$ python -q
>>> import numpy as np
>>> np.set_printoptions(precision=2, suppress=True, linewidth=200, floatmode="fixed")
>>> M = np.load("x.npy")
>>> M
array([[ 0, -2,  1,  0,  0],
       [ 2,  0, -1,  0,  0],
       [-1,  1,  0, -3,  0],
       [ 0,  0,  3,  0,  1],
       [ 0,  0,  0, -1,  0]])
>>> U, s, VT = np.linalg.svd(M)
>>> vecs = VT[:(s > 1e-8).sum()]
>>> rng = np.random.default_rng(314300)
>>> x = M[1] + -2 * M[2] + rng.integers(2) * np.eye(5)[4]
>>> x
array([ 4.00, -2.00, -1.00,  6.00,  0.00])
>>> np.diag(vecs.T @ vecs)
array([0.98, 0.98, 0.90, 1.00, 0.14])
>>> np.allclose(vecs.T @ vecs @ x, x)
True
>>> (M - M.T) / 2
array([[ 0.00, -2.00,  1.00,  0.00,  0.00],
       [ 2.00,  0.00, -1.00,  0.00,  0.00],
       [-1.00,  1.00,  0.00, -3.00,  0.00],
       [ 0.00,  0.00,  3.00,  0.00,  1.00],
       [ 0.00,  0.00,  0.00, -1.00,  0.00]])
>>> np.trace(M)
np.int64(0)
>>> assert M == M.T
Traceback (most recent call last):
  File "<python-input-13>", line 1, in <module>
    assert M == M.T
           ^^^^^^^^
ValueError: The truth value of an array with more than one element is ambiguous. Use a.any() or a.all()
>>> np.linalg.matrix_power(M, 4)
array([[ 39, -15, -30,  48,  -6],
       [-15,  39, -30, -48,  -6],
       [-30, -30, 138,   0,  36],
       [ 48, -48,   0, 118,   0],
       [ -6,  -6,  36,   0,  10]])
>>> x = np.array([2, -5, -5, -9, 1])
>>> np.round(np.linalg.eigvals(M).real, 2) + 0
array([0.00, 0.00, 0.00, 0.00, 0.00])
>>> x @ M @ x
np.int64(0)
>>> round(np.linalg.det(M), 2)
np.float64(0.0)
>>> O = np.linalg.solve(np.eye(5) - M, np.eye(5) + M)
>>> round(float(np.linalg.det(O)), 2)
1.0
>>> x = np.array([-1, -1, 0, -1, 0])
>>> np.linalg.norm(M @ x) <= np.linalg.norm(M, 2) * np.linalg.norm(x) + 1e-9
np.True_
>>> M @ np.ones(5)
array([-1.00,  1.00, -3.00,  4.00, -1.00])
>>> M @ np.eye(5)[0]
array([ 0.00,  2.00, -1.00,  0.00,  0.00])
>>> C = 20 * np.array([[0.1, 0.9, 0.7, 0.6], [-1.2, 0.3, -0.3, -1.5]])
>>> labels = rng.integers(0, 2, 30)
>>> mat = C[labels] + rng.normal(size=(30, 4))
>>> mat
array([[  2.49,  18.91,  12.88,  11.75],
       [  0.75,  19.55,  12.33,  12.59],
       [  3.35,  16.34,  12.29,  12.33],
       [  1.66,  18.00,  14.09,  11.49],
       [  1.96,  19.08,  14.02,  11.10],
       [  0.16,  16.74,  14.43,  11.61],
       [  0.90,  16.98,  14.48,  12.49],
       [  3.34,  19.00,  14.49,  12.27],
       [-22.93,   5.54,  -8.16, -30.37],
       [-25.46,   5.21,  -6.49, -29.51],
       [-26.56,   5.77,  -6.15, -29.40],
       [  3.17,  17.17,  14.71,  11.45],
       [  1.99,  18.22,  14.66,  11.01],
       [-24.99,   4.76,  -5.89, -29.30],
       [-24.34,   5.45,  -6.61, -31.05],
       [-21.96,   7.17,  -6.85, -29.80],
       [-25.71,   4.37,  -7.05, -30.31],
       [-24.04,   6.05,  -5.89, -30.07],
       [  1.40,  16.22,  14.73,  11.73],
       [  1.95,  17.14,  12.78,  12.56],
       [  0.51,  16.56,  13.75,  10.99],
       [  2.37,  17.35,  12.49,  11.12],
       [  2.27,  17.73,  13.77,  10.94],
       [-25.84,   6.45,  -4.67, -29.30],
       [  3.61,  18.06,  14.68,  12.94],
       [  4.01,  18.04,  13.21,  12.26],
       [-22.75,   5.76,  -5.64, -29.53],
       [  2.76,  17.10,  15.15,  11.24],
       [  2.58,  19.22,  13.98,  11.72],
       [-23.41,   7.47,  -5.16, -29.07]])
>>> U, s, VT = np.linalg.svd(mat)
>>> s
array([144.27,  93.15,   6.25,   4.27])
>>> out = U[:, :2] @ np.diag(s[:2]) @ VT[:2]
>>> np.linalg.matrix_rank(mat, rtol=0.05)
np.int64(2)
>>> np.round(np.linalg.norm(mat - out, 2), 2), round(float(s[2]), 2)
(np.float64(6.25), 6.25)
>>> s = 10 * 0.9 ** np.arange(3)
>>> O, _ = np.linalg.qr(np.array([[-0.3, -0.5, 1.0], [1.6, -0.6, -0.1], [1.2, 2.8, 0.9]]))
>>> J = rng.normal(size=(24, 3)) * s @ O
>>> J
array([[-14.48,  -6.47,  18.54],
       [ -8.86,   9.58,   1.99],
       [ -5.60,  -4.37,  12.49],
       [ -2.01,  -7.88,   9.74],
       [ -0.95,   7.44,  13.87],
       [ -6.85,  11.12,  29.38],
       [  8.43,  -0.43,   6.63],
       [ -1.75, -11.99,  -5.68],
       [  3.98,  -6.00,   5.56],
       [ 10.89,  -0.31, -17.03],
       [ -0.08,   3.70,   1.22],
       [ -7.08,  -3.34,  20.00],
       [ -0.80,   8.23, -13.11],
       [  3.97,  -4.93,   6.07],
       [-10.03,   5.79,   0.30],
       [ -2.28, -10.88,   2.04],
       [-21.25,   0.04, -10.66],
       [  5.98,   0.73, -19.24],
       [ -2.45, -10.44, -18.37],
       [ -2.54,   2.15,  -5.31],
       [ -9.49,   0.54,  13.73],
       [ -4.77,  -0.17,   6.71],
       [ 14.98,  20.50,   0.25],
       [  6.01,  -5.79,   6.93]])
>>> f, r1 = M[1], M[0]
>>> f @ r1
np.int64(-1)
>>> pr = (f @ r1) / (f @ f) * f
>>> round(float(np.linalg.norm(f + r1) ** 2 + np.linalg.norm(f - r1) ** 2), 2)
20.0
>>> r1 - pr
array([ 0.40, -2.00,  0.80,  0.00,  0.00])
>>> hat = J @ np.linalg.solve(J.T @ J, J.T)
>>> hat @ J[:, 2]
array([ 18.54,   1.99,  12.49,   9.74,  13.87,  29.38,   6.63,  -5.68,   5.56, -17.03,   1.22,  20.00, -13.11,   6.07,   0.30,   2.04, -10.66, -19.24, -18.37,  -5.31,  13.73,   6.71,   0.25,   6.93])
>>> np.linalg.norm(M, axis=0)
array([2.24, 2.24, 3.32, 3.16, 1.00])
>>> round(np.linalg.norm(M, 1), 2), np.round(np.linalg.norm(M, np.inf), 2)
(np.float64(5.0), np.float64(5.0))
>>> round(np.linalg.norm(M, "nuc"), 2)
np.float64(10.76)
>>> round(np.linalg.norm(M[2] - M[1]), 2)
np.float64(4.47)
>>> round(float(np.linalg.norm(M) ** 2 / np.linalg.norm(M, 2) ** 2), 2)
2.52
>>> M[2] @ M[1]
np.int64(-2)
>>> f, r1 = J[9], J[8]
>>> round(float(f @ f), 2)
408.68
>>> pr = (f @ r1) / (f @ f) * f
>>> round(float(np.linalg.norm(f + r1) ** 2 + np.linalg.norm(f - r1) ** 2), 2)
982.67
>>> round((r1 - pr) @ f, 2)
np.float64(-0.0)
>>> F = np.load("a.npy")
>>> F
array([[-2,  0,  0,  0,  0,  0,  0,  0],
       [ 0,  1,  0,  0,  0,  0,  0,  0],
       [ 3,  1, -2,  0,  0,  0,  0,  0],
       [-3,  1,  0,  1,  0,  0,  0,  0],
       [-2, -3,  1, -3,  1,  0,  0,  0],
       [-1,  3,  3,  2, -3,  1,  0,  0],
       [ 0, -1,  3, -1,  1,  2, -2,  0],
       [-1, -2, -1, -1,  3,  1,  0,  0]])
>>> round(np.trace(np.linalg.pinv(F) @ F), 2)
np.float64(7.0)
>>> np.allclose(F[:-1].T @ np.linalg.lstsq(F[:-1].T, F[-1])[0], F[-1])
True
>>> np.round(F @ np.linalg.pinv(F) @ F, 2) + 0
array([[-2.00,  0.00,  0.00,  0.00,  0.00,  0.00,  0.00,  0.00],
       [ 0.00,  1.00,  0.00,  0.00,  0.00,  0.00,  0.00,  0.00],
       [ 3.00,  1.00, -2.00,  0.00,  0.00,  0.00,  0.00,  0.00],
       [-3.00,  1.00,  0.00,  1.00,  0.00,  0.00,  0.00,  0.00],
       [-2.00, -3.00,  1.00, -3.00,  1.00,  0.00,  0.00,  0.00],
       [-1.00,  3.00,  3.00,  2.00, -3.00,  1.00,  0.00,  0.00],
       [ 0.00, -1.00,  3.00, -1.00,  1.00,  2.00, -2.00,  0.00],
       [-1.00, -2.00, -1.00, -1.00,  3.00,  1.00,  0.00,  0.00]])
>>> x = np.array([3, 0, 0, 0, 3, 3, 3, 3])
>>> h = np.maximum(F @ x, 0)
>>> h
array([0, 0, 9, 0, 0, 0, 3, 9])
>>> np.maximum(F @ x, 0) - np.maximum(-F @ x, 0)
array([-6,  0,  9, -9, -3, -9,  3,  9])
>>> np.maximum(F @ (3 * x), 0)
array([ 0,  0, 27,  0,  0,  0,  9, 27])
>>> F * (h > 1e-9)[:, None]
array([[ 0,  0,  0,  0,  0,  0,  0,  0],
       [ 0,  0,  0,  0,  0,  0,  0,  0],
       [ 3,  1, -2,  0,  0,  0,  0,  0],
       [ 0,  0,  0,  0,  0,  0,  0,  0],
       [ 0,  0,  0,  0,  0,  0,  0,  0],
       [ 0,  0,  0,  0,  0,  0,  0,  0],
       [ 0, -1,  3, -1,  1,  2, -2,  0],
       [-1, -2, -1, -1,  3,  1,  0,  0]])
>>> E = np.array([[1, 2, 0, 4, 4, 3, 4],
...     [2, 4, 0, 8, 8, 6, 8],
...     [0, 0, 0, 0, 0, 0, 0],
...     [4, 8, 0, 16, 16, 12, 16],
...     [4, 8, 0, 16, 16, 12, 16],
...     [3, 6, 0, 12, 12, 9, 12],
...     [4, 8, 0, 16, 16, 12, 16]])
>>> rank = np.linalg.matrix_rank(E)
>>> rank
np.int64(1)
>>> null = np.linalg.svd(E)[2][rank:].T
>>> np.allclose(E @ null, 0)
True
>>> [int(np.linalg.matrix_rank(E[:, :j + 1])) for j in range(7)]
[1, 1, 1, 1, 1, 1, 1]
>>> np.linalg.matrix_rank(E.T @ E), np.linalg.matrix_rank(E @ E.T)
(np.int64(1), np.int64(1))
>>> E.sum(axis=1)
array([18, 36,  0, 72, 72, 54, 72])
>>> E.mean(axis=0)
array([ 2.57,  5.14,  0.00, 10.29, 10.29,  7.71, 10.29])
>>> np.abs(E).max()
np.int64(16)
>>> np.linalg.rank(E)
Traceback (most recent call last):
  File "<python-input-77>", line 1, in <module>
    np.linalg.rank(E)
    ^^^^^^^^^^^^^^
AttributeError: module 'numpy.linalg' has no attribute 'rank'
>>> E - E[0]
array([[ 0,  0,  0,  0,  0,  0,  0],
       [ 1,  2,  0,  4,  4,  3,  4],
       [-1, -2,  0, -4, -4, -3, -4],
       [ 3,  6,  0, 12, 12,  9, 12],
       [ 3,  6,  0, 12, 12,  9, 12],
       [ 2,  4,  0,  8,  8,  6,  8],
       [ 3,  6,  0, 12, 12,  9, 12]])
>>> np.linalg.matrix_rank(E)
np.int64(1)
>>> ev, vecs = np.linalg.eigh(E)
>>> x = np.array([0, 2, 1, 0, -2, 1, 2])
>>> np.round(vecs * np.abs(ev) @ vecs.T, 2) + 0
array([[ 1.00,  2.00,  0.00,  4.00,  4.00,  3.00,  4.00],
       [ 2.00,  4.00,  0.00,  8.00,  8.00,  6.00,  8.00],
       [ 0.00,  0.00,  0.00,  0.00,  0.00,  0.00,  0.00],
       [ 4.00,  8.00,  0.00, 16.00, 16.00, 12.00, 16.00],
       [ 4.00,  8.00,  0.00, 16.00, 16.00, 12.00, 16.00],
       [ 3.00,  6.00,  0.00, 12.00, 12.00,  9.00, 12.00],
       [ 4.00,  8.00,  0.00, 16.00, 16.00, 12.00, 16.00]])
>>> np.round(vecs * np.maximum(ev, 0) @ vecs.T, 2) + 0
array([[ 1.00,  2.00,  0.00,  4.00,  4.00,  3.00,  4.00],
       [ 2.00,  4.00,  0.00,  8.00,  8.00,  6.00,  8.00],
       [ 0.00,  0.00,  0.00,  0.00,  0.00,  0.00,  0.00],
       [ 4.00,  8.00,  0.00, 16.00, 16.00, 12.00, 16.00],
       [ 4.00,  8.00,  0.00, 16.00, 16.00, 12.00, 16.00],
       [ 3.00,  6.00,  0.00, 12.00, 12.00,  9.00, 12.00],
       [ 4.00,  8.00,  0.00, 16.00, 16.00, 12.00, 16.00]])
>>> np.round(np.linalg.eigvalsh(E[1:, 1:]), 2) + 0
array([ 0.00,  0.00,  0.00,  0.00,  0.00, 61.00])
>>> round(np.trace(np.linalg.pinv(E) @ E), 2)
np.float64(1.0)
>>> np.unique(E.round(6), axis=0).shape
(5, 7)
>>> np.linalg.lstsq(E[:-1].T, E[-1])[2]
np.int32(1)
>>> np.allclose(E[:-1].T @ np.linalg.lstsq(E[:-1].T, E[-1])[0], E[-1])
True
>>> np.abs(np.diag(np.linalg.qr(E)[1])) > 1e-9
array([ True, False, False, False, False, False, False])
>>> f = np.array([-3, 3, -3, 3]) + 0.5
>>> K = np.eye(4) - 2 * np.outer(f, f) / (f @ f)
>>> K
array([[ 0.66,  0.47, -0.34,  0.47],
       [ 0.47,  0.34,  0.47, -0.66],
       [-0.34,  0.47,  0.66,  0.47],
       [ 0.47, -0.66,  0.47,  0.34]])
>>> # symmetric, so the eigenvalues are real
>>> [round(float(np.linalg.det(K[:i, :i])), 2) + 0 for i in range(1, 5)]
[0.66, 0.0, -0.34, -1.0]
>>> np.all(np.linalg.eigvalsh(K) > 0)
np.False_
